% ipython --no-banner

In [1]: import numpy as np

In [2]: from numpy import linalg as LA

In [3]: np.set_printoptions(precision=2, suppress=True, linewidth=120, legacy="1.25")

In [4]: mat = np.load("data.npy")

In [5]: mat.round(2) + 0
Out[5]: 
array([[-0.08, -0.89, -0.11,  0.41, -0.12],
       [ 0.12, -0.41,  0.53, -0.63,  0.37],
       [ 0.37,  0.  , -0.44,  0.18,  0.8 ],
       [-0.12, -0.17, -0.72, -0.63, -0.2 ],
       [-0.91,  0.05,  0.  ,  0.04,  0.41]])

In [6]: other = LA.inv(mat)

In [7]: np.round(LA.det(mat) * other, 2) + 0
Out[7]: 
array([[-0.08,  0.12,  0.37, -0.12, -0.91],
       [-0.89, -0.41,  0.  , -0.17,  0.05],
       [-0.11,  0.53, -0.44, -0.72,  0.  ],
       [ 0.41, -0.63,  0.18, -0.63,  0.04],
       [-0.12,  0.37,  0.8 , -0.2 ,  0.41]])

In [8]: np.round(LA.inv(other), 2) + 0
Out[8]: 
array([[-0.08, -0.89, -0.11,  0.41, -0.12],
       [ 0.12, -0.41,  0.53, -0.63,  0.37],
       [ 0.37,  0.  , -0.44,  0.18,  0.8 ],
       [-0.12, -0.17, -0.72, -0.63, -0.2 ],
       [-0.91,  0.05,  0.  ,  0.04,  0.41]])

In [9]: (np.abs(other) > 1e-9).astype(int)
Out[9]: 
array([[1, 1, 1, 1, 1],
       [1, 1, 1, 1, 1],
       [1, 1, 1, 1, 1],
       [1, 1, 1, 1, 1],
       [1, 1, 1, 1, 1]])

In [10]: np.round(mat @ other, 2) + 0
Out[10]: 
array([[1., 0., 0., 0., 0.],
       [0., 1., 0., 0., 0.],
       [0., 0., 1., 0., 0.],
       [0., 0., 0., 1., 0.],
       [0., 0., 0., 0., 1.]])

In [11]: np.round(LA.cond(mat), 2)
Out[11]: 1.0

In [12]: round(float(LA.det(2 * mat)), 2), round(float(LA.det(mat)), 2)
Out[12]: (32.0, 1.0)

In [13]: round(float(np.einsum("ii->", mat)), 2)
Out[13]: -1.16

In [14]: np.round(LA.det(mat.T), 2)
Out[14]: 1.0

In [15]: np.round(np.kron(np.eye(2, dtype=int), mat), 2) + 0
Out[15]: 
array([[-0.08, -0.89, -0.11,  0.41, -0.12,  0.  ,  0.  ,  0.  ,  0.  ,  0.  ],
       [ 0.12, -0.41,  0.53, -0.63,  0.37,  0.  ,  0.  ,  0.  ,  0.  ,  0.  ],
       [ 0.37,  0.  , -0.44,  0.18,  0.8 ,  0.  ,  0.  ,  0.  ,  0.  ,  0.  ],
       [-0.12, -0.17, -0.72, -0.63, -0.2 ,  0.  ,  0.  ,  0.  ,  0.  ,  0.  ],
       [-0.91,  0.05,  0.  ,  0.04,  0.41,  0.  ,  0.  ,  0.  ,  0.  ,  0.  ],
       [ 0.  ,  0.  ,  0.  ,  0.  ,  0.  , -0.08, -0.89, -0.11,  0.41, -0.12],
       [ 0.  ,  0.  ,  0.  ,  0.  ,  0.  ,  0.12, -0.41,  0.53, -0.63,  0.37],
       [ 0.  ,  0.  ,  0.  ,  0.  ,  0.  ,  0.37,  0.  , -0.44,  0.18,  0.8 ],
       [ 0.  ,  0.  ,  0.  ,  0.  ,  0.  , -0.12, -0.17, -0.72, -0.63, -0.2 ],
       [ 0.  ,  0.  ,  0.  ,  0.  ,  0.  , -0.91,  0.05,  0.  ,  0.04,  0.41]])

In [16]: E = np.load("m.npy")

In [17]: E
Out[17]: 
array([[ 1, -1, -1,  1, -1,  1,  1, -1],
       [ 1, -1, -1,  1,  1, -1, -1,  1],
       [ 1,  1,  1,  1,  1,  1,  1,  1],
       [ 1,  1, -1, -1, -1, -1,  1,  1]])

In [18]: other = E / LA.norm(E, axis=1, keepdims=True)

In [19]: G = other @ other.T

In [20]: np.argwhere(np.triu(np.abs(G) > 0.95, 1))
Out[20]: array([], shape=(0, 2), dtype=int64)

In [21]: np.degrees(np.arccos(np.clip(G[1, 0], -1, 1)))
Out[21]: 90.0

In [22]: (G - 2 * np.eye(4)).round(6).argmax(axis=1)
Out[22]: array([1, 0, 0, 0])

In [23]: LA.norm(other, axis=1)
Out[23]: array([1., 1., 1., 1.])

In [24]: other = E / np.sqrt((E ** 2).mean(axis=1, keepdims=True))

In [25]: E - E.mean(axis=1, keepdims=True)
Out[25]: 
array([[ 1., -1., -1.,  1., -1.,  1.,  1., -1.],
       [ 1., -1., -1.,  1.,  1., -1., -1.,  1.],
       [ 0.,  0.,  0.,  0.,  0.,  0.,  0.,  0.],
       [ 1.,  1., -1., -1., -1., -1.,  1.,  1.]])

In [26]: M = np.load("out14.npy")

In [27]: M
Out[27]: 
array([[ 0,  0,  0,  0,  0,  0,  0,  0],
       [ 0,  9,  6,  9,  0,  0, -6,  6],
       [ 0,  6,  4,  6,  0,  0, -4,  4],
       [ 0,  9,  6,  9,  0,  0, -6,  6],
       [ 0,  0,  0,  0,  0,  0,  0,  0],
       [ 0,  0,  0,  0,  0,  0,  0,  0],
       [ 0, -6, -4, -6,  0,  0,  4, -4],
       [ 0,  6,  4,  6,  0,  0, -4,  4]])

In [28]: # rows 1 and 3 are equal

In [29]: np.argsort(-LA.norm(M, axis=0).round(6), kind="stable")[:3]
Out[29]: array([1, 3, 2])

In [30]: [round(float(x), 2) for x in LA.svd(M, compute_uv=False)[:3]]
Out[30]: [30.0, 0.0, 0.0]

In [31]: rng = np.random.default_rng(7461)

In [32]: other = M + rng.integers(-2, 3, (8, 1)) @ rng.integers(-2, 3, (1, 8))

In [33]: other
Out[33]: 
array([[  0,  -4,  -2,  -4,   4,   2,   2,   2],
       [  0,   5,   4,   5,   4,   2,  -4,   8],
       [  0,  10,   6,  10,  -4,  -2,  -6,   2],
       [  0,  13,   8,  13,  -4,  -2,  -8,   4],
       [  0,  -2,  -1,  -2,   2,   1,   1,   1],
       [  0,  -4,  -2,  -4,   4,   2,   2,   2],
       [  0, -10,  -6, -10,   4,   2,   6,  -2],
       [  0,   4,   3,   4,   2,   1,  -3,   5]])

In [34]: np.abs(other - M).sum(axis=1)
Out[34]: array([20, 20, 20, 20, 10, 20, 20, 10])

In [35]: rk = LA.matrix_rank(other)

In [36]: rk
Out[36]: 2

In [37]: ns = LA.svd(other)[2][rk:].T

In [38]: LA.matrix_rank(other.T @ other), LA.matrix_rank(other @ other.T)
Out[38]: (2, 2)

In [39]: ns.shape
Out[39]: (8, 6)

In [40]: [int(LA.matrix_rank(other[:i])) for i in range(1, len(other) + 1)]
Out[40]: [1, 2, 2, 2, 2, 2, 2, 2]

In [41]: ns @ ns.T
Out[41]: 
array([[ 1.  ,  0.  ,  0.  ,  0.  ,  0.  ,  0.  ,  0.  ,  0.  ],
       [ 0.  ,  0.66, -0.2 , -0.34,  0.13,  0.06,  0.2 , -0.08],
       [ 0.  , -0.2 ,  0.87, -0.2 ,  0.01,  0.01,  0.13, -0.12],
       [ 0.  , -0.34, -0.2 ,  0.66,  0.13,  0.06,  0.2 , -0.08],
       [ 0.  ,  0.13,  0.01,  0.13,  0.58, -0.21, -0.01, -0.41],
       [ 0.  ,  0.06,  0.01,  0.06, -0.21,  0.89, -0.01, -0.2 ],
       [ 0.  ,  0.2 ,  0.13,  0.2 , -0.01, -0.01,  0.87,  0.12],
       [ 0.  , -0.08, -0.12, -0.08, -0.41, -0.2 ,  0.12,  0.47]])

In [42]: [int(LA.matrix_rank(other[:, :j + 1])) for j in range(8)]
Out[42]: [0, 1, 2, 2, 2, 2, 2, 2]

In [43]: np.allclose(other @ ns, 0)
Out[43]: True

In [44]: [int(LA.matrix_rank(np.delete(other, i, axis=0))) for i in range(8)]
Out[44]: [2, 2, 2, 2, 2, 2, 2, 2]

In [45]: left, sigma, VT = LA.svd(M)

In [46]: sigma.round(2) + 0
Out[46]: array([30.,  0.,  0.,  0.,  0.,  0.,  0.,  0.])

In [47]: np.argmax(sigma[:-1] / (sigma[1:] + 1e-6)) + 1
Out[47]: 1

In [48]: other = left[:, :1] @ np.diag(sigma[:1]) @ VT[:1]

In [49]: LA.matrix_rank(M, rtol=0.05)
Out[49]: 1

In [50]: round(np.abs(M - other).max(), 2)
Out[50]: 0.0

In [51]: W0 = rng.normal(size=(20, 4))

In [52]: W0 = 20 * W0 / LA.norm(W0, axis=1, keepdims=True)

In [53]: W0
Out[53]: 
array([[  9.  ,  -0.66, -15.42,   8.99],
       [ -5.67,  13.48,  -0.31, -13.64],
       [ 16.9 ,  10.39,   0.14,  -2.49],
       [-13.18,   4.46,   8.16, -11.83],
       [ -4.3 ,  -3.99,  19.09,  -1.07],
       [ -2.59,   4.  ,   0.97,  19.4 ],
       [-16.71,  -6.83,   3.95,   7.65],
       [ -6.49,  -0.78,  18.9 ,   0.46],
       [ 11.17,  -3.92,  11.31,  11.49],
       [ -1.77,   5.12,   5.41,  18.48],
       [  9.22,  -8.09,  15.61,  -2.43],
       [ -1.56,   2.39,  14.99,  12.92],
       [ 15.55,  10.77,   6.46,  -0.62],
       [ 17.26,  -0.03,  -0.19,  10.1 ],
       [  2.84,   5.14, -19.12,   0.28],
       [ -3.38,  15.14, -11.81,   4.46],
       [ 15.95,  10.93,  -5.11,   0.04],
       [-15.56,   1.39,  12.42,  -1.37],
       [  2.58,  14.21,  -2.99, -13.51],
       [ -3.55,  14.33,  12.03,   6.12]])

In [54]: hat = W0 @ LA.solve(W0.T @ W0, W0.T)

In [55]: np.diag(hat)
Out[55]: 
array([0.16, 0.23, 0.2 , 0.18, 0.15, 0.25, 0.19, 0.15, 0.19, 0.24, 0.24, 0.18, 0.22, 0.17, 0.15, 0.27, 0.17, 0.15,
       0.22, 0.28])

In [56]: np.trace(hat)
Out[56]: 4.0

In [57]: np.allclose(hat @ hat, hat)
Out[57]: True

In [58]: hat @ W0[:, 0]
Out[58]: 
array([  9.  ,  -5.67,  16.9 , -13.18,  -4.3 ,  -2.59, -16.71,  -6.49,  11.17,  -1.77,   9.22,  -1.56,  15.55,  17.26,
         2.84,  -3.38,  15.95, -15.56,   2.58,  -3.55])

In [59]: Xs = (W0 - W0.mean(axis=0)) / W0.std(axis=0)

In [60]: np.argwhere(np.abs(Xs) > 2)
Out[60]: array([[14,  2]])

In [61]: beta = LA.lstsq(np.delete(Xs, 3, axis=1), Xs[:, 3])[0]

In [62]: beta
Out[62]: array([ 0.12, -0.37, -0.11])

In [63]: idx = W0[:, 0] > np.median(W0[:, 0])

In [64]: r0 = W0[idx].mean(axis=0) - W0[~idx].mean(axis=0)

In [65]: r0
Out[65]: array([17.21, -0.52, -6.31, -0.39])

In [66]: (((W0 - W0.mean(axis=0)) @ r0 > 0) == idx).mean()
Out[66]: 0.9

In [67]: C = W0[[17, 15]].astype(float)

In [68]: for _ in range(7):
    ...:     idx = LA.norm(W0[:, None] - C, axis=-1).argmin(axis=1)
    ...:     C = np.array([W0[idx == j].mean(axis=0) for j in range(2)])
    ...: 

In [69]: idx
Out[69]: array([1, 1, 1, 0, 0, 0, 0, 0, 0, 0, 0, 0, 1, 1, 1, 1, 1, 0, 1, 0])

In [70]: C
Out[70]: 
array([[-4.12,  0.73, 11.17,  5.44],
       [ 7.89,  8.82, -5.37, -0.71]])

In [71]: C[1] - C[0]
Out[71]: array([ 12.01,   8.08, -16.54,  -6.15])

In [72]: np.bincount(idx)
Out[72]: array([11,  9])

In [73]: K = np.array([[2, 0, -3, -3, 3, -1, 3, -1],
    ...:     [0, 0, 0, 2, -2, -1, 1, -2],
    ...:     [-3, 0, -4, 3, -1, -4, 0, 3],
    ...:     [-3, 2, 3, 4, -2, 0, 3, 0],
    ...:     [3, -2, -1, -2, 4, 2, -1, -3],
    ...:     [-1, -1, -4, 0, 2, -2, 4, -3],
    ...:     [3, 1, 0, 3, -1, 4, -2, -1],
    ...:     [-1, -2, 3, 0, -3, -3, -1, 0]])

In [74]: K
Out[74]: 
array([[ 2,  0, -3, -3,  3, -1,  3, -1],
       [ 0,  0,  0,  2, -2, -1,  1, -2],
       [-3,  0, -4,  3, -1, -4,  0,  3],
       [-3,  2,  3,  4, -2,  0,  3,  0],
       [ 3, -2, -1, -2,  4,  2, -1, -3],
       [-1, -1, -4,  0,  2, -2,  4, -3],
       [ 3,  1,  0,  3, -1,  4, -2, -1],
       [-1, -2,  3,  0, -3, -3, -1,  0]])

In [75]: vals, vecs = LA.eigh(K)

In [76]: vec = np.array([0, 2, 1, 3, 5, -1, -1, -2])

In [77]: vec @ K @ vec
Out[77]: 96

In [78]: round(vec @ K @ vec / (vec @ vec), 2), round(vals[0], 2), round(float(vals[-1]), 2)
Out[78]: (2.13, -9.94, 11.62)

In [79]: LA.eigvalsh(K[1:, 1:])
Out[79]: array([-8.58, -5.79, -3.9 ,  0.4 ,  1.75,  6.57,  9.55])

In [80]: np.abs(K).sum(axis=1).max(), round(float(np.abs(vals).max()), 2)
Out[80]: (18, 11.62)

In [81]: W = np.array([[7, 9, 2, -3, 9],
    ...:     [9, 4, 1, 2, 8],
    ...:     [-4, -7, 9, 0, -8],
    ...:     [0, -8, 1, -9, -5],
    ...:     [0, -3, -2, 1, -4],
    ...:     [-7, -5, 2, -8, -6],
    ...:     [-5, 3, 1, -8, 9],
    ...:     [7, 5, 8, -8, 6]])

In [82]: beta = np.array([-2, -4, 1, 3, -2])

In [83]: H = np.maximum(K @ W + beta, 0)

In [84]: (H > 0).astype(int)
Out[84]: 
array([[1, 1, 0, 1, 1],
       [0, 0, 0, 0, 0],
       [1, 1, 0, 0, 1],
       [0, 0, 1, 0, 0],
       [0, 0, 0, 1, 0],
       [0, 1, 0, 1, 1],
       [1, 0, 1, 0, 0],
       [0, 0, 1, 1, 0]])

In [85]: LA.matrix_rank(H)
Out[85]: 5

In [86]: (H > 0).mean(axis=0)
Out[86]: array([0.38, 0.38, 0.38, 0.5 , 0.38])

In [87]: H
Out[87]: 
array([[ 9, 59,  0, 19, 70],
       [ 0,  0,  0,  0,  0],
       [42, 11,  0,  0, 34],
       [ 0,  0, 35,  0,  0],
       [ 0,  0,  0, 28,  0],
       [ 0, 12,  0, 14, 35],
       [ 3,  0, 11,  0,  0],
       [ 0,  0, 23, 31,  0]])

In [88]: C = np.array([[1, 2, 5], [5, 7, 7], [8, 3, 3], [1, 1, 3], [9, 2, 1]])

In [89]: W @ C
Out[89]: 
array([[146,  98, 104],
       [111,  67,  90],
       [-39, -46, -50],
       [-86, -72, -85],
       [-66, -34, -28],
       [-78, -63, -94],
       [ 91,  24, -16],
       [142,  77,  76]])

In [90]: H @ C
Out[90]: 
array([[953, 590, 585],
       [  0,   0,   0],
       [403, 229, 321],
       [280, 105, 105],
       [ 28,  28,  84],
       [389, 168, 161],
       [ 91,  39,  48],
       [215, 100, 162]])

In [91]: vec = np.array([2, 2, 1, 1, 0])

In [92]: rhs = H @ vec

In [93]: np.round(LA.lstsq(H, rhs)[0], 2) + 0
Out[93]: array([2., 2., 1., 1., 0.])

In [94]: np.round(LA.pinv(H) @ H, 2) + 0
Out[94]: 
array([[1., 0., 0., 0., 0.],
       [0., 1., 0., 0., 0.],
       [0., 0., 1., 0., 0.],
       [0., 0., 0., 1., 0.],
       [0., 0., 0., 0., 1.]])

In [95]: rhs
Out[95]: array([155,   0, 106,  35,  28,  38,  17,  54])

In [96]: np.round(LA.solve(H.T @ H, H.T @ rhs), 2) + 0
Out[96]: array([2., 2., 1., 1., 0.])

In [97]: rhs = rhs + 0.3 * rng.normal(size=8)

In [98]: rhs
Out[98]: array([154.87,  -0.17, 106.15,  35.5 ,  28.16,  37.88,  17.24,  53.91])

In [99]: beta, *_ = LA.lstsq(H, rhs)

In [100]: [round(float(LA.norm(LA.solve(H.T @ H + lam * np.eye(5), H.T @ rhs))), 2) for lam in (0, 1, 10, 100)]
Out[100]: [3.17, 3.16, 3.08, 2.64]

In [101]: beta.round()
Out[101]: array([ 2.,  2.,  1.,  1., -0.])

In [102]: np.round(H.T @ (rhs - H @ beta), 2) + 0
Out[102]: array([0., 0., 0., 0., 0.])
